$ python -q
>>> import numpy as np
>>> from numpy import linalg as LA
>>> np.set_printoptions(suppress=True, linewidth=100)
>>> A = np.load("run15.npy")
>>> A
array([[ 1.8762, -0.1499,  0.1739,  2.5537, -0.6181],
       [-1.29  ,  0.2804, -0.5134, -2.0385, -0.1684],
       [ 2.4784, -0.3153,  0.2413,  3.5628,  0.2327],
       [-1.8366, -0.5887, -0.3848, -2.8012, -0.0651],
       [-2.6922, -0.0838,  0.2704, -4.2302,  0.1861],
       [ 2.1763,  0.667 ,  0.1441,  3.6141,  0.034 ],
       [-1.1095, -0.2999, -0.122 , -1.6509, -0.0069],
       [ 0.4944,  0.1112, -0.238 ,  0.8465, -0.244 ],
       [ 1.001 ,  0.1678, -0.0743,  1.071 , -0.1892],
       [-0.2696, -0.4759, -0.0436, -0.8038, -0.1963],
       [ 0.0237, -0.4186,  0.2967, -0.1415,  0.3855],
       [ 2.6961,  0.3224,  0.4231,  3.6958,  0.0561],
       [ 1.7823,  0.4288,  0.2662,  2.3719, -0.2192],
       [-2.072 ,  0.1116,  0.288 , -2.7911,  0.5794],
       [ 0.2057,  0.0961,  0.019 ,  2.6495,  0.0101],
       [ 2.7027,  0.1839, -0.4888,  4.613 , -0.466 ],
       [ 1.5549,  0.2924,  0.3461,  3.1938,  0.6689],
       [-3.5227,  0.4541,  0.4807, -5.2552, -0.1015],
       [-2.8238,  0.3935,  0.0331, -4.1306, -0.2706],
       [-1.1112, -0.5096, -0.0576, -1.7532, -0.1072],
       [ 2.0812, -0.2452,  0.2152,  3.7111, -0.1089],
       [ 2.2268,  0.002 , -0.1458,  3.6634,  0.1858],
       [ 1.5116, -0.0131,  0.0868,  2.498 ,  0.3526],
       [-1.3945, -0.103 , -0.5039, -2.5807,  0.081 ],
       [-2.1344, -0.3654,  0.0458, -2.0173,  0.3067],
       [-0.4265, -0.2528,  0.1967, -0.4953, -0.1836],
       [ 0.2534, -0.3975,  0.1549,  0.9787, -0.2814],
       [ 2.6498,  0.0494, -0.4715,  3.6346,  0.0353],
       [-0.3924, -0.0607, -0.2658, -0.7183,  0.5484],
       [-1.8149,  0.2978,  0.4816, -2.3669, -0.3827],
       [ 1.5353,  0.013 , -0.451 ,  1.4698,  0.6838],
       [ 0.0146,  0.0423,  0.3172,  0.5808,  0.8053],
       [ 2.1134,  0.3111, -0.1268,  4.4648, -0.2607],
       [ 0.9612,  0.6601, -0.2854,  0.9407,  0.1519],
       [ 1.3071, -0.3758, -0.3047,  0.8528, -0.0974],
       [-0.4724, -0.0352,  0.271 , -0.7088,  0.1937],
       [-2.9707, -0.126 , -0.1476, -4.5647,  0.4458],
       [ 2.2456, -0.0939, -0.3211,  2.6222, -0.0571],
       [ 2.5721, -0.486 ,  0.45  ,  3.4229,  0.8208]])
>>> B = np.c_[A[:, :3] @ np.array([[0, -2, 0], [-2, -2, 1], [1, -1, -2]]), np.array([2, 1, -3, -3, 3, -1, 3, 1, 2, -2, 1, -3, -3, 2, 3, 3, 1, 0, 2, -1, -2, -1, 0, -3, -1, -1, 3, -1, -1, 3, 3, 3, 0, 0, 3, -3, 2, 0, -3])]
>>> B.round(4)
array([[ 0.4737, -3.6265, -0.4977,  2.    ],
       [-1.0742,  2.5326,  1.3072,  1.    ],
       [ 0.8719, -4.5675, -0.7979, -3.    ],
       [ 0.7926,  5.2354,  0.1809, -3.    ],
       [ 0.438 ,  5.2816, -0.6246,  3.    ],
       [-1.1899, -5.8307,  0.3788, -1.    ],
       [ 0.4778,  2.9408, -0.0559,  3.    ],
       [-0.4604, -0.9732,  0.5872,  1.    ],
       [-0.4099, -2.2633,  0.3164,  2.    ],
       [ 0.9082,  1.5346, -0.3887, -2.    ],
       [ 1.1339,  0.4931, -1.012 ,  1.    ],
       [-0.2217, -6.4601, -0.5238, -3.    ],
       [-0.5914, -4.6884, -0.1036, -3.    ],
       [ 0.0648,  3.6328, -0.4644,  2.    ],
       [-0.1732, -0.6226,  0.0581,  3.    ],
       [-0.8566, -5.2844,  1.1615,  3.    ],
       [-0.2387, -4.0407, -0.3998,  1.    ],
       [-0.4275,  5.6565, -0.5073,  0.    ],
       [-0.7539,  4.8275,  0.3273,  2.    ],
       [ 0.9616,  3.2992, -0.3944, -1.    ],
       [ 0.7056, -3.8872, -0.6756, -2.    ],
       [-0.1498, -4.3118,  0.2936, -1.    ],
       [ 0.113 , -3.0838, -0.1867,  0.    ],
       [-0.2979,  3.4989,  0.9048, -3.    ],
       [ 0.7766,  4.9538, -0.457 , -1.    ],
       [ 0.7023,  1.1619, -0.6462, -1.    ],
       [ 0.9499,  0.1333, -0.7073,  3.    ],
       [-0.5703, -4.9269,  0.9924, -1.    ],
       [-0.1444,  1.172 ,  0.4709, -1.    ],
       [-0.114 ,  2.5526, -0.6654,  3.    ],
       [-0.477 , -2.6456,  0.915 ,  3.    ],
       [ 0.2326, -0.431 , -0.5921,  3.    ],
       [-0.749 , -4.7222,  0.5647,  0.    ],
       [-1.6056, -2.9572,  1.2309,  0.    ],
       [ 0.4469, -1.5579,  0.2336,  3.    ],
       [ 0.3414,  0.7442, -0.5772, -3.    ],
       [ 0.1044,  6.341 ,  0.1692,  2.    ],
       [-0.1333, -3.9823,  0.5483,  0.    ],
       [ 1.422 , -4.6222, -1.386 , -3.    ]])
>>> np.round(LA.norm(LA.qr(A)[0].T @ B, axis=0) ** 2 / ((B ** 2).sum(axis=0) + 1e-12), 4)
array([1.    , 1.    , 1.    , 0.1143])
